$ python3 -q
>>> import numpy as np
>>> from numpy import linalg as LA
>>> np.set_printoptions(suppress=True, linewidth=160)
>>> rd = lambda a: np.round(a, 1) + 0
>>> m1 = np.load("dump.npy")
>>> m1
array([[  1. , -16. ,  -0.8,   0.5,   0.7,   0.9,   0.3,   0.4,   0.5,  -0.8,   0.7,  -0.2,   1. ,  -0.9,  -0.6],
       [  1.7,  -8. ,  -0.5,   1. ,   0.2,   1.8,  -0.1,   0.3,  -0.6,  -1.2,   0.1,   1.1,   0.3,   0.4,  -0.3],
       [  0.2,   8. ,   0.6,  -0.6,   1. ,  -0.2,  -0.3,   2.8,  -1.3,   1.6,  -0.2,   0.5,   1.3,  -1.3,  -0.9],
       [ -0.2,  18. ,  -1.9,   0.2,   0. ,  -1.6,   1.5,  -0.6,  -0.8,  -0.1,   1.1,   0.9,   0.7,  -0.4,   0.7],
       [ -0.9,  -2. ,  -0.9,  -0.3,   0. ,   0.8,   1.6,  -1.7,  -0.6,  -0.8,  -2. ,   2.3,   0.8,   0.3,  -1.3],
       [ -1.7,  -6. ,   0.4,   0.6,   0.2,   0.2,   2.3,   0.1,   1.5,  -0.1,   0.7,  -0.6,  -0.4,  -2.5,  -1.2],
       [  0.1, -22. ,  -0.3,   2. ,  -0.8,  -0.2,   0.3,  -0.6,  -0.1,   0.6,   0.5,  -1.2,  -0.2,   0.1,  -1.7]])
>>> rd(LA.norm(m1) ** 2 / LA.norm(m1, 2) ** 2)
np.float64(1.1)
>>> rd(LA.norm(m1, 1)), rd(LA.norm(m1, np.inf))
(np.float64(80.0), np.float64(30.7))
>>> rd(m1[4] @ m1[2])
np.float64(-19.1)
>>> rd(LA.norm(m1[4] - m1[2]))
np.float64(12.0)
>>> rd(np.diff(m1, axis=0))
array([[  0.7,   8. ,   0.3,   0.5,  -0.5,   0.9,  -0.4,  -0.1,  -1.1,  -0.4,  -0.6,   1.3,  -0.7,   1.3,   0.3],
       [ -1.5,  16. ,   1.1,  -1.6,   0.8,  -2. ,  -0.2,   2.5,  -0.7,   2.8,  -0.3,  -0.6,   1. ,  -1.7,  -0.6],
       [ -0.4,  10. ,  -2.5,   0.8,  -1. ,  -1.4,   1.8,  -3.4,   0.5,  -1.7,   1.3,   0.4,  -0.6,   0.9,   1.6],
       [ -0.7, -20. ,   1. ,  -0.5,   0. ,   2.4,   0.1,  -1.1,   0.2,  -0.7,  -3.1,   1.4,   0.1,   0.7,  -2. ],
       [ -0.8,  -4. ,   1.3,   0.9,   0.2,  -0.6,   0.7,   1.8,   2.1,   0.7,   2.7,  -2.9,  -1.2,  -2.8,   0.1],
       [  1.8, -16. ,  -0.7,   1.4,  -1. ,  -0.4,  -2. ,  -0.7,  -1.6,   0.7,  -0.2,  -0.6,   0.2,   2.6,  -0.5]])
>>> rd(LA.norm(m1))
np.float64(36.5)
>>> m1[7]
Traceback (most recent call last):
  File "<python-input-12>", line 1, in <module>
    m1[7]
    ~~^^^
IndexError: index 7 is out of bounds for axis 0 with size 7
>>> rd(m1.sum(axis=0))
array([  0.2, -28. ,  -3.4,   3.4,   1.3,   1.7,   5.6,   0.7,  -1.4,  -0.8,   0.9,   2.8,   3.5,  -4.3,  -5.3])
>>> rd(LA.svd(m1, compute_uv=False))
array([35.3,  5. ,  4.8,  4.2,  3.4,  2.8,  1.5])
>>> m1.shape
(7, 15)
>>> rd(m1.sum(axis=1))
array([-13.3,  -3.8,  11.2,  17.5,  -4.7,  -6.5, -23.5])
>>> rd(m1.mean(axis=0))
array([ 0. , -4. , -0.5,  0.5,  0.2,  0.2,  0.8,  0.1, -0.2, -0.1,  0.1,  0.4,  0.5, -0.6, -0.8])
